In [1]: import numpy as np

In [2]: from numpy import linalg as LA

In [3]: np.set_printoptions(suppress=True, linewidth=120)

In [4]: rnd = lambda a: np.round(a, 2) + 0

In [5]: data = np.load("m.npy")

In [6]: data
Out[6]: 
array([[-0.64, -0.94,  1.34, -0.53],
       [ 0.17, -0.37,  1.74, -0.21],
       [ 0.62, -1.69,  0.62, -1.25]])

In [7]: ang = np.radians(36)

In [8]: R = np.eye(4)

In [9]: R[2, 2] = R[0, 0] = np.cos(ang)

In [10]: R[2, 0], R[0, 2] = -np.sin(ang), np.sin(ang)

In [11]: rnd(R)
Out[11]: 
array([[ 0.81,  0.  ,  0.59,  0.  ],
       [ 0.  ,  1.  ,  0.  ,  0.  ],
       [-0.59,  0.  ,  0.81,  0.  ],
       [ 0.  ,  0.  ,  0.  ,  1.  ]])

In [12]: B = data @ R.T

In [13]: rnd(LA.det(R)), rnd(np.trace(R))
Out[13]: (np.float64(1.0), np.float64(3.62))

In [14]: np.allclose(LA.norm(data, axis=1), LA.norm(B, axis=1))
Out[14]: True

In [15]: def softmax(z):
    ...:     e = np.exp(z - z.max(axis=-1, keepdims=True))
    ...:     return e / e.sum(axis=-1, keepdims=True)
    ...: 

In [16]: rnd(softmax(data[2]))
Out[16]: array([0.44, 0.04, 0.44, 0.07])

In [17]: softmax(data).sum(axis=1)
Out[17]: array([1., 1., 1.])

In [18]: scores = data @ data.T / np.sqrt(4)

In [19]: rnd(softmax(scores + np.triu(np.full(scores.shape, -np.inf), 1)))
Out[19]: 
array([[1.  , 0.  , 0.  ],
       [0.43, 0.57, 0.  ],
       [0.19, 0.14, 0.67]])

In [20]: rnd(softmax(scores)[2] @ data)
Out[20]: array([ 0.32, -1.36,  0.92, -0.97])

In [21]: B = np.array([[0, -3], [1, 0]])

In [22]: basis = np.kron(B, data)

In [23]: basis.shape
Out[23]: (6, 8)

In [24]: rnd(LA.norm(basis, 2)), rnd(LA.norm(B, 2) * LA.norm(data, 2))
Out[24]: (np.float64(8.99), np.float64(8.99))

In [25]: LA.matrix_rank(basis)
Out[25]: np.int64(6)

In [26]: B = np.array([[-3, 1, 3, 2], [1, -2, 3, 2], [0, 1, 2, 0], [2, -1, -1, 3]])

In [27]: feats = np.triu(B, 1)

In [28]: feats
Out[28]: 
array([[0, 1, 3, 2],
       [0, 0, 3, 2],
       [0, 0, 0, 0],
       [0, 0, 0, 0]])

In [29]: r = LA.matrix_rank(feats)

In [30]: r
Out[30]: np.int64(2)

In [31]: ns = LA.svd(feats)[2][r:].T

In [32]: [int(LA.matrix_rank(feats[:i])) for i in range(1, len(feats) + 1)]
Out[32]: [1, 2, 2, 2]

In [33]: rnd(ns @ ns.T)
Out[33]: 
array([[ 1.  ,  0.  ,  0.  ,  0.  ],
       [ 0.  ,  0.  ,  0.  ,  0.  ],
       [ 0.  ,  0.  ,  0.31, -0.46],
       [ 0.  ,  0.  , -0.46,  0.69]])

In [34]: X = np.loadtxt("w.csv", delimiter=",")

In [35]: X
Out[35]: 
array([[5., 5., 0., 0., 0., 0.],
       [2., 0., 0., 0., 0., 0.],
       [1., 4., 0., 0., 0., 0.],
       [0., 0., 5., 5., 0., 0.],
       [0., 0., 2., 0., 0., 0.],
       [0., 0., 1., 4., 0., 0.],
       [0., 0., 0., 0., 5., 5.],
       [0., 0., 0., 0., 2., 0.],
       [0., 0., 0., 0., 1., 4.]])

In [36]: x0 = np.array([2, 5, 4, 1, 5, 5])

In [37]: rhs = X @ x0

In [38]: rhs
Out[38]: array([35.,  4., 22., 25.,  8.,  8., 50., 10., 25.])

In [39]: rnd(LA.solve(X.T @ X, X.T @ rhs))
Out[39]: array([2., 5., 4., 1., 5., 5.])

In [40]: rnd(LA.pinv(X) @ X)
Out[40]: 
array([[1., 0., 0., 0., 0., 0.],
       [0., 1., 0., 0., 0., 0.],
       [0., 0., 1., 0., 0., 0.],
       [0., 0., 0., 1., 0., 0.],
       [0., 0., 0., 0., 1., 0.],
       [0., 0., 0., 0., 0., 1.]])

In [41]: rng = np.random.default_rng(35033)

In [42]: rhs = rhs + 0.05 * rng.normal(size=9)

In [43]: rnd(rhs)
Out[43]: array([34.94,  4.01, 21.87, 25.07,  7.99,  8.  , 49.99,  9.98, 24.95])

In [44]: beta, *_ = LA.lstsq(X, rhs)

In [45]: rnd(LA.norm(rhs - X @ beta))
Out[45]: np.float64(0.06)

In [46]: rnd(beta)
Out[46]: array([2.02, 4.97, 4.01, 1.  , 5.  , 4.99])

In [47]: cov = X.T @ X

In [48]: np.allclose(cov, cov.T)
Out[48]: True

In [49]: LA.matrix_rank(cov)
Out[49]: np.int64(6)

In [50]: ang = np.radians(30)

In [51]: R = np.eye(6)

In [52]: R[0, 0] = R[2, 2] = np.cos(ang)

In [53]: R[0, 2], R[2, 0] = -np.sin(ang), np.sin(ang)

In [54]: rnd(R)
Out[54]: 
array([[ 0.87,  0.  , -0.5 ,  0.  ,  0.  ,  0.  ],
       [ 0.  ,  1.  ,  0.  ,  0.  ,  0.  ,  0.  ],
       [ 0.5 ,  0.  ,  0.87,  0.  ,  0.  ,  0.  ],
       [ 0.  ,  0.  ,  0.  ,  1.  ,  0.  ,  0.  ],
       [ 0.  ,  0.  ,  0.  ,  0.  ,  1.  ,  0.  ],
       [ 0.  ,  0.  ,  0.  ,  0.  ,  0.  ,  1.  ]])

In [55]: B = X @ R.T

In [56]: np.allclose(LA.norm(X, axis=1), LA.norm(B, axis=1))
Out[56]: True

In [57]: rnd(LA.svd(X, compute_uv=False)), rnd(LA.svd(B, compute_uv=False))
Out[57]: 
(array([8.06, 8.06, 8.06, 2.45, 2.45, 2.45]),
 array([8.06, 8.06, 8.06, 2.45, 2.45, 2.45]))

In [58]: np.allclose(X @ X.T, B @ B.T)
Out[58]: True

In [59]: rnd(LA.det(R)), rnd(np.trace(R))
Out[59]: (np.float64(1.0), np.float64(5.73))

In [60]: rnd((R - R.T) / 2)
Out[60]: 
array([[ 0. ,  0. , -0.5,  0. ,  0. ,  0. ],
       [ 0. ,  0. ,  0. ,  0. ,  0. ,  0. ],
       [ 0.5,  0. ,  0. ,  0. ,  0. ,  0. ],
       [ 0. ,  0. ,  0. ,  0. ,  0. ,  0. ],
       [ 0. ,  0. ,  0. ,  0. ,  0. ,  0. ],
       [ 0. ,  0. ,  0. ,  0. ,  0. ,  0. ]])

In [61]: np.allclose(R, R.T)
Out[61]: False

In [62]: rnd(np.sort(np.abs(LA.eigvals(R))))
Out[62]: array([1., 1., 1., 1., 1., 1.])

In [63]: rnd(LA.det(R))
Out[63]: np.float64(1.0)

In [64]: np.allclose(R @ R.T, R.T @ R)
Out[64]: True

In [65]: B = X / np.sqrt((X ** 2).mean(axis=1, keepdims=True))

In [66]: rnd(B[4])
Out[66]: array([0.  , 0.  , 2.45, 0.  , 0.  , 0.  ])

In [67]: LA.matrix_rank(X - X.mean(axis=1, keepdims=True))
Out[67]: np.int64(5)

In [68]: rnd(LA.norm(B, axis=1))
Out[68]: array([2.45, 2.45, 2.45, 2.45, 2.45, 2.45, 2.45, 2.45, 2.45])

In [69]: arr = np.array([[0, -2, -3, -2], [1, -3, 1, 3], [2, -3, 5, -3], [-3, 2, -2, 5]])

In [70]: P = np.triu(np.array([[3, 3, -1, -2], [3, 1, 1, -3], [-3, 0, 2, -2], [-1, -3, -1, 1]]), 1) + np.eye(4)

In [71]: B = P @ arr @ LA.inv(P)

In [72]: P @ arr - arr @ P
Out[72]: 
array([[  7., -10.,   4., -10.],
       [ 11., -12.,  15., -23.],
       [  6., -10.,   9.,  -5.],
       [  0.,   9.,  -5.,  -4.]])

In [73]: rnd(np.poly(B))
Out[73]: array([  1.,  -7., -12.,  40., 213.])

In [74]: LA.matrix_rank(B)
Out[74]: np.int64(4)

In [75]: rnd(LA.det(B))
Out[75]: np.float64(213.0)

In [76]: B = arr / np.sqrt((arr ** 2).mean(axis=1, keepdims=True))

In [77]: LA.matrix_rank(arr - arr.mean(axis=1, keepdims=True))
Out[77]: np.int64(3)

In [78]: LA.matrix_rank(B) == LA.matrix_rank(arr)
Out[78]: np.True_

In [79]: ang = rng.uniform(0, 2 * np.pi, 12)

In [80]: O, _ = LA.qr(np.array([[-0.7, -0.3], [0.3, -0.4], [0.7, 0.1]]))

In [81]: A = 10 * np.c_[np.cos(ang), np.sin(ang)] @ O.T

In [82]: rnd(A)
Out[82]: 
array([[ 7.85,  2.86, -5.49],
       [ 7.87,  2.2 , -5.76],
       [-5.85, -7.88,  1.92],
       [ 7.69,  4.1 , -4.89],
       [ 7.05,  6.12, -3.59],
       [ 2.13, -8.41, -4.97],
       [-7.87, -1.83,  5.9 ],
       [-1.72, -9.6 , -2.19],
       [ 2.45, -8.21, -5.16],
       [-5.97,  4.45,  6.68],
       [-6.28, -7.38,  2.47],
       [-7.78, -3.54,  5.18]])

In [83]: r = LA.matrix_rank(A)

In [84]: r
Out[84]: np.int64(2)

In [85]: ns = LA.svd(A)[2][r:].T

In [86]: rnd(A @ ns)
Out[86]: 
array([[0.],
       [0.],
       [0.],
       [0.],
       [0.],
       [0.],
       [0.],
       [0.],
       [0.],
       [0.],
       [0.],
       [0.]])

In [87]: LA.matrix_rank(A.T @ A), LA.matrix_rank(A @ A.T)
Out[87]: (np.int64(2), np.int64(2))

In [88]: [int(LA.matrix_rank(A[:i])) for i in range(1, len(A) + 1)]
Out[88]: [1, 2, 2, 2, 2, 2, 2, 2, 2, 2, 2, 2]
